$ python -q
>>> import numpy as np
>>> from numpy import linalg as LA
>>> np.set_printoptions(precision=3, suppress=True, linewidth=120, legacy="1.25")
>>> M2 = np.array([[1, 1, 0]])
>>> W0 = np.block([[np.zeros((1, 1)), M2], [M2.T, np.zeros((3, 3))]])
>>> print(W0)
[[0. 1. 1. 0.]
 [1. 0. 0. 0.]
 [1. 0. 0. 0.]
 [0. 0. 0. 0.]]
>>> # rank 2
>>> rank = LA.matrix_rank(W0)
>>> rank
2
>>> N = LA.svd(W0)[2][rank:].T
>>> [int(LA.matrix_rank(W0[:, :j + 1])) for j in range(4)]
[1, 2, 2, 2]
>>> print(LA.matrix_rank(W0.T @ W0), LA.matrix_rank(W0 @ W0.T))
2 2
>>> [int(LA.matrix_rank(np.delete(W0, i, axis=0))) for i in range(4)]
[1, 2, 2, 2]
>>> vec = np.array([1, 1, -1, -2])
>>> W0 @ np.ones(4)
array([2., 1., 1., 0.])
>>> np.einsum("ij,j->i", W0, vec)
array([0., 1., 1., 0.])
>>> W0 @ (2 * vec)
array([0., 2., 2., 0.])
>>> (W0 @ vec).argmax()
1
>>> (W0 * vec).sum(axis=1)
array([0., 1., 1., 0.])
>>> evals, evecs = LA.eigh(W0)
>>> np.abs(evecs[:, -1]).round(6).argmax()
0
>>> np.unique(evals.round(6) + 0, return_counts=True)[1]
array([1, 2, 1])
>>> np.abs(evecs[:, -1])
array([0.707, 0.5  , 0.5  , 0.   ])
>>> np.round(evecs.T @ evecs, 3) + 0
array([[1., 0., 0., 0.],
       [0., 1., 0., 0.],
       [0., 0., 1., 0.],
       [0., 0., 0., 1.]])
>>> LA.eigvalsh(W0 @ W0)
array([0., 0., 2., 2.])
>>> M = np.array([[-0.5, -1.4, 0.6],
...     [1.0, -1.9, 1.8],
...     [0.9, -0.8, -0.1],
...     [1.7, -0.7, 0.0],
...     [0.2, 0.4, -0.2],
...     [-0.8, 1.0, -0.7],
...     [-0.2, 2.2, 0.5],
...     [-1.2, 0.9, -0.1],
...     [-0.7, 0.6, 0.0],
...     [-1.5, 0.0, 1.3],
...     [0.8, -0.9, 0.2],
...     [-0.5, 1.7, -2.5]])
>>> M[10] *= 5
>>> M
array([[-0.5, -1.4,  0.6],
       [ 1. , -1.9,  1.8],
       [ 0.9, -0.8, -0.1],
       [ 1.7, -0.7,  0. ],
       [ 0.2,  0.4, -0.2],
       [-0.8,  1. , -0.7],
       [-0.2,  2.2,  0.5],
       [-1.2,  0.9, -0.1],
       [-0.7,  0.6,  0. ],
       [-1.5,  0. ,  1.3],
       [ 4. , -4.5,  1. ],
       [-0.5,  1.7, -2.5]])
>>> d = LA.norm(M[:, None] - M[None], axis=-1)
>>> np.flatnonzero(d[10] < d.mean() / 2)
array([10])
>>> d[10].round(6).argsort(kind="stable")[:4]
array([10,  1,  3,  2])
>>> d[10]
array([5.479, 4.05 , 4.951, 4.553, 6.316, 7.495, 7.923, 7.577, 7.007, 7.113, 0.   , 8.423])
>>> LA.matrix_rank(d ** 2)
5
>>> (d + 1e9 * np.eye(12)).round(6).argmin(axis=1)
array([2, 0, 3, 2, 8, 7, 7, 8, 7, 8, 1, 5])
>>> LA.norm(M, axis=1)
array([1.603, 2.802, 1.208, 1.838, 0.49 , 1.459, 2.265, 1.503, 0.922, 1.985, 6.103, 3.064])
>>> C = M[[5, 6]].astype(float)
>>> for _ in range(6):
...     labels = LA.norm(M[:, None] - C, axis=-1).argmin(axis=1)
...     C = np.array([M[labels == j].mean(axis=0) for j in range(2)])
... 
>>> labels
array([0, 0, 0, 0, 1, 1, 1, 1, 1, 1, 0, 1])
>>> np.abs(C[1] - C[0]).argmax()
1
>>> C
array([[ 1.42 , -1.86 ,  0.66 ],
       [-0.671,  0.971, -0.243]])
>>> C[1] - C[0]
array([-2.091,  2.831, -0.903])
>>> labels = M[:, 2] > np.median(M[:, 2])
>>> r0 = M[labels].mean(axis=0) - M[~labels].mean(axis=0)
>>> labels.astype(int)
array([1, 1, 0, 0, 0, 0, 1, 0, 0, 1, 1, 0])
>>> X = np.loadtxt("x.csv", delimiter=",")
>>> X
array([[0., 2., 3.],
       [5., 4., 4.],
       [0., 0., 0.],
       [2., 3., 4.],
       [5., 6., 7.],
       [5., 6., 7.],
       [0., 0., 0.],
       [0., 2., 3.],
       [0., 0., 0.],
       [2., 3., 4.],
       [0., 0., 0.],
       [7., 7., 8.],
       [0., 2., 3.],
       [2., 3., 4.],
       [0., 0., 0.],
       [2., 5., 7.],
       [0., 0., 0.],
       [0., 0., 0.],
       [0., 0., 0.],
       [7., 7., 8.],
       [0., 0., 0.],
       [0., 0., 0.],
       [0., 2., 3.],
       [0., 0., 0.],
       [0., 0., 0.]])
>>> # rows 4 and 5 are equal
>>> [round(float(x), 3) for x in LA.svd(X, compute_uv=False)[:3]]
[28.16, 4.995, 0.271]
>>> LA.cond(X) > 100
True
>>> print(round(float(LA.norm(X, 2) / LA.norm(X)), 3))
0.985
>>> np.abs(LA.svd(X)[2][-1])
array([0.22 , 0.819, 0.53 ])
>>> LA.matrix_rank(X, rtol=0.1)
2
>>> vec = np.array([2, 0, 2])
>>> y = X @ vec
>>> print(np.round(LA.lstsq(X, y)[0], 3) + 0)
[2. 0. 2.]
>>> np.round(LA.pinv(X) @ X, 3) + 0
array([[1., 0., 0.],
       [0., 1., 0.],
       [0., 0., 1.]])
>>> y
array([ 6., 18.,  0., 12., 24., 24.,  0.,  6.,  0., 12.,  0., 30.,  6., 12.,  0., 18.,  0.,  0.,  0., 30.,  0.,  0.,
        6.,  0.,  0.])
>>> rng = np.random.default_rng(35939)
>>> y = y + 0.3 * rng.normal(size=25)
>>> y
array([ 6.036, 17.841,  0.087, 12.302, 24.04 , 24.258,  0.079,  5.864,  0.172, 12.386,  0.485, 29.336,  5.741, 12.382,
       -0.508, 18.172, -0.158,  0.323,  0.217, 29.992,  0.04 ,  0.112,  5.644, -0.136,  0.17 ])
>>> coef, *_ = LA.lstsq(X, y)
>>> coef
array([ 2.269, -1.121,  2.744])
>>> np.round(X.T @ (y - X @ coef), 3) + 0
array([0., 0., 0.])
>>> A = np.load("mat.npy")
>>> A
array([[ 1.614,  3.169,  6.5  ],
       [-3.206,  2.585, 12.938],
       [-2.978,  0.91 , 13.069],
       [ 1.078,  2.657,  4.974],
       [ 0.839,  2.774,  6.914],
       [-3.183,  0.521, 11.407],
       [ 0.017,  3.002,  5.04 ],
       [ 2.733,  3.392,  4.884],
       [-0.708, -0.213, 12.453],
       [-2.1  ,  1.987, 13.327],
       [-0.141,  2.872,  5.674],
       [-1.913,  1.604, 11.209],
       [-1.625,  1.096, 11.66 ],
       [-1.755,  0.8  , 12.625]])
>>> # column 2 is much longer than the rest
>>> Xc = (A - A.mean(axis=0)) / A.std(axis=0)
>>> np.argwhere(np.abs(Xc) > 2)
array([], shape=(0, 2), dtype=int64)
>>> coef = LA.lstsq(np.delete(Xc, 1, axis=1), Xc[:, 1])[0]
>>> print(round(float(1 - np.var(Xc[:, 1] - np.delete(Xc, 1, axis=1) @ coef)), 3))
0.595
>>> print(np.abs(coef).argmax())
1
>>> Uu, s, VT = LA.svd(A, full_matrices=False)
>>> np.round(Uu.T @ A @ VT.T, 3) + 0
array([[38.408,  0.   ,  0.   ],
       [ 0.   ,  7.652,  0.   ],
       [ 0.   ,  0.   ,  3.133]])
>>> np.round(Uu.T @ Uu, 3) + 0
array([[1., 0., 0.],
       [0., 1., 0.],
       [0., 0., 1.]])
>>> np.allclose(Uu * s @ VT, A)
True
>>> s / s[0]
array([1.   , 0.199, 0.082])
>>> np.abs(Uu[:, 0]).round(6).argmax()
9
>>> print(np.round(np.sqrt((s ** 2).sum()), 3), np.round(LA.norm(A), 3))
39.288 39.288
>>> r0, g = A[2], A[9]
>>> np.round(r0 @ r0, 3)
180.495
>>> pr = (r0 @ g) / (r0 @ r0) * r0
>>> round(LA.norm(r0 + g) ** 2 + LA.norm(r0 - g) ** 2, 3)
732.925
>>> np.outer(r0, g)
array([[  6.254,  -5.917, -39.688],
       [ -1.911,   1.808,  12.128],
       [-27.445,  25.968, 174.171]])
>>> round((g - pr) @ r0, 3)
-0.0
>>> print(LA.matrix_rank(np.outer(r0, g)))
1
>>> m1 = np.load("test3.npy")
>>> m1
array([[-3.,  1.,  0.],
       [ 0., -3.,  1.],
       [ 0.,  0., -3.]])
>>> w1 = np.array([[3, -1, 3], [2, -1, 0], [-2, -3, 3]])
>>> coef = np.array([-6, -6, 1])
>>> hid = np.maximum(m1 @ w1 + coef, 0)
>>> (hid > 0).astype(int)
array([[0, 0, 0],
       [0, 0, 1],
       [0, 1, 0]])
>>> (hid > 0).mean(axis=0)
array([0.   , 0.333, 0.333])
>>> C = np.array([[0, 0, 0], [1, 1, -2], [1, -1, 2]])
>>> print(hid @ C)
[[ 0.  0.  0.]
 [ 4. -4.  8.]
 [ 3.  3. -6.]]
>>> w1 @ C
array([[ 2, -4,  8],
       [-1, -1,  2],
       [ 0, -6, 12]])
>>> E = np.array([[1.0, 0.2, 0.04], [0.2, 1.0, 0.2], [0.04, 0.2, 1.0]])
>>> E
array([[1.  , 0.2 , 0.04],
       [0.2 , 1.  , 0.2 ],
       [0.04, 0.2 , 1.  ]])
>>> # symmetric, so the eigenvalues are real
>>> vec = np.array([3, 0, -2])
>>> E @ vec
array([ 2.92,  0.2 , -1.88])
>>> print(LA.norm(E @ vec) <= LA.norm(E, 2) * LA.norm(vec) + 1e-9)
True
>>> E @ (2 * vec)
array([ 5.84,  0.4 , -3.76])
>>> (E @ vec).argmax()
0
>>> E @ np.eye(3)[0]
array([1.  , 0.2 , 0.04])
>>> proj = np.triu(np.array([[3, -2, -2], [0, -2, 3], [2, 0, -3]]), 1) + np.eye(3)
>>> M2 = proj @ E @ LA.inv(proj)
>>> print(proj @ E - E @ proj)
[[-0.48 -0.4  -1.  ]
 [ 0.12  1.    0.4 ]
 [ 0.    0.08 -0.52]]
>>> M2
array([[ 0.52, -1.16,  2.16],
       [ 0.32,  2.24, -2.88],
       [ 0.04,  0.28,  0.24]])
>>> round(float(LA.det(M2)), 3)
0.922
>>> np.trace(M2), np.trace(E)
(3.0, 3.0)
>>> np.poly(M2)
array([ 1.   , -3.   ,  2.918, -0.922])
>>> K = np.array([[0, 1, 2, 3], [0, 0, 8, 8], [0, 0, 0, 0], [0, 0, 0, 0]])
>>> Uu, s, VT = LA.svd(K)
>>> np.argmax(s[:-1] / (s[1:] + 1e-6)) + 1
2
>>> M2 = Uu[:, :2] @ np.diag(s[:2]) @ VT[:2]
>>> round(float(np.abs(K - M2).max()), 3)
0.0
>>> LA.matrix_rank(M2)
2
>>> round(float(LA.norm(K - M2) / LA.norm(K)), 3)
0.0
>>> M2.round(3) + 0
array([[0., 1., 2., 3.],
       [0., 0., 8., 8.],
       [0., 0., 0., 0.],
       [0., 0., 0., 0.]])
>>> round(float(LA.norm(K - M2, 2)), 3), s[2]
(0.0, 0.0)
>>> q, evecs = LA.qr(M[:, :2])[0], LA.qr(M[:, 2:])[0]
>>> s = LA.svd(q.T @ evecs, compute_uv=False)
>>> print((s > 0.9).sum())
0
>>> print(round(float(LA.norm(q @ q.T - evecs @ evecs.T, 2)), 3))
1.0
>>> s
array([0.637])
>>> np.degrees(np.arccos(s.clip(0, 1)))
array([50.444])
>>> r0 = np.array([1, -2, 1])
>>> print(np.polyval(r0, A[9]))
[  9.61    0.974 151.955]
>>> round(np.abs(LA.eigvals(K)).max(), 3)
0.0
>>> print((K - K.T) / 2)
[[ 0.   0.5  1.   1.5]
 [-0.5  0.   4.   4. ]
 [-1.  -4.   0.   0. ]
 [-1.5 -4.   0.   0. ]]
>>> np.allclose(K, K.T)
False
>>> print(LA.matrix_power(K, 3))
[[0 0 0 0]
 [0 0 0 0]
 [0 0 0 0]
 [0 0 0 0]]
>>> LA.matrix_rank(K - K[0, 0] * np.eye(4))
2
>>> LA.matrix_power(K - np.diag(np.diag(K)), 4)
array([[0, 0, 0, 0],
       [0, 0, 0, 0],
       [0, 0, 0, 0],
       [0, 0, 0, 0]])
>>> F = np.array([[4, 5, 0], [5, 1, 5], [5, 1, 4]])
>>> print(F)
[[4 5 0]
 [5 1 5]
 [5 1 4]]
>>> labels = rng.permutation(3)
>>> labels
array([0, 2, 1])
>>> M2 = F[labels][:, labels]
>>> np.trace(M2)
9
>>> np.allclose(M2, F)
False
>>> round(float(LA.det(M2)), 3), np.round(LA.det(F[labels]), 3)
(21.0, -21.0)
>>> M2
array([[4, 0, 5],
       [5, 4, 1],
       [5, 5, 1]])
